$ python -q
>>> import numpy as np
>>> import numpy.linalg as la
>>> np.set_printoptions(precision=2, suppress=True, linewidth=140)
>>> def tidy(a):
...     return np.round(a, 2) + 0
... 
>>> Y = np.array([[0, 0, 2, 1, 0, 3, 2],
...     [2, 2, 2, 0, 3, 1, 2],
...     [3, 1, 2, 0, 2, 2, 3],
...     [1, 1, 0, 3, 3, 3, 0],
...     [0, 0, 0, 0, 3, 2, 2],
...     [2, 2, 2, 0, 1, 2, 3],
...     [1, 1, 0, 2, 1, 0, 3]])
>>> A = Y + Y.T
>>> print(A)
[[0 2 5 2 0 5 3]
 [2 4 3 1 3 3 3]
 [5 3 4 0 2 4 3]
 [2 1 0 6 3 3 2]
 [0 3 2 3 6 3 3]
 [5 3 4 3 3 4 3]
 [3 3 3 2 3 3 6]]
>>> rng = np.random.default_rng(75)
>>> lab = rng.permutation(7)
>>> print(lab)
[2 1 3 6 0 4 5]
>>> Y = A[lab][:, lab]
>>> print(tidy(la.det(Y)), tidy(la.det(A[lab])))
5800.0 -5800.0
>>> print(np.diag(Y))
[4 4 6 6 0 6 4]
>>> print(np.trace(Y))
30
>>> print(np.allclose(Y, A))
False
>>> print(np.all(la.eigvalsh(A) > 0))
False
>>> print(tidy(la.eigvalsh(A).min()))
-4.63
>>> Y = A / np.sqrt((A ** 2).mean(axis=1, keepdims=True))
>>> print(tidy(la.norm(Y, axis=1)))
[2.65 2.65 2.65 2.65 2.65 2.65 2.65]
>>> print(la.matrix_rank(Y) == la.matrix_rank(A))
True
>>> print(tidy(Y[4]))
[0.   0.91 0.61 0.91 1.82 0.91 0.91]
>>> Y = A + rng.integers(-2, 3, (7, 1)) @ rng.integers(-2, 3, (1, 7))
>>> print(Y)
[[-2  1  3  1 -2  7  5]
 [ 4  5  5  2  5  1  1]
 [ 7  4  6  1  4  2  1]
 [ 6  3  4  8  7 -1 -2]
 [-2  2  0  2  4  5  5]
 [ 7  4  6  4  5  2  1]
 [ 5  4  5  3  5  1  4]]
>>> print(Y - A)
[[-2 -1 -2 -1 -2  2  2]
 [ 2  1  2  1  2 -2 -2]
 [ 2  1  2  1  2 -2 -2]
 [ 4  2  4  2  4 -4 -4]
 [-2 -1 -2 -1 -2  2  2]
 [ 2  1  2  1  2 -2 -2]
 [ 2  1  2  1  2 -2 -2]]
>>> print(la.matrix_rank(Y - A, tol=1e-8))
1
>>> print(np.abs(Y - A).sum(axis=1))
[12 12 12 24 12 12 12]
>>> print(tidy(la.svd(Y - A, compute_uv=False)))
[14.83  0.    0.    0.    0.    0.    0.  ]
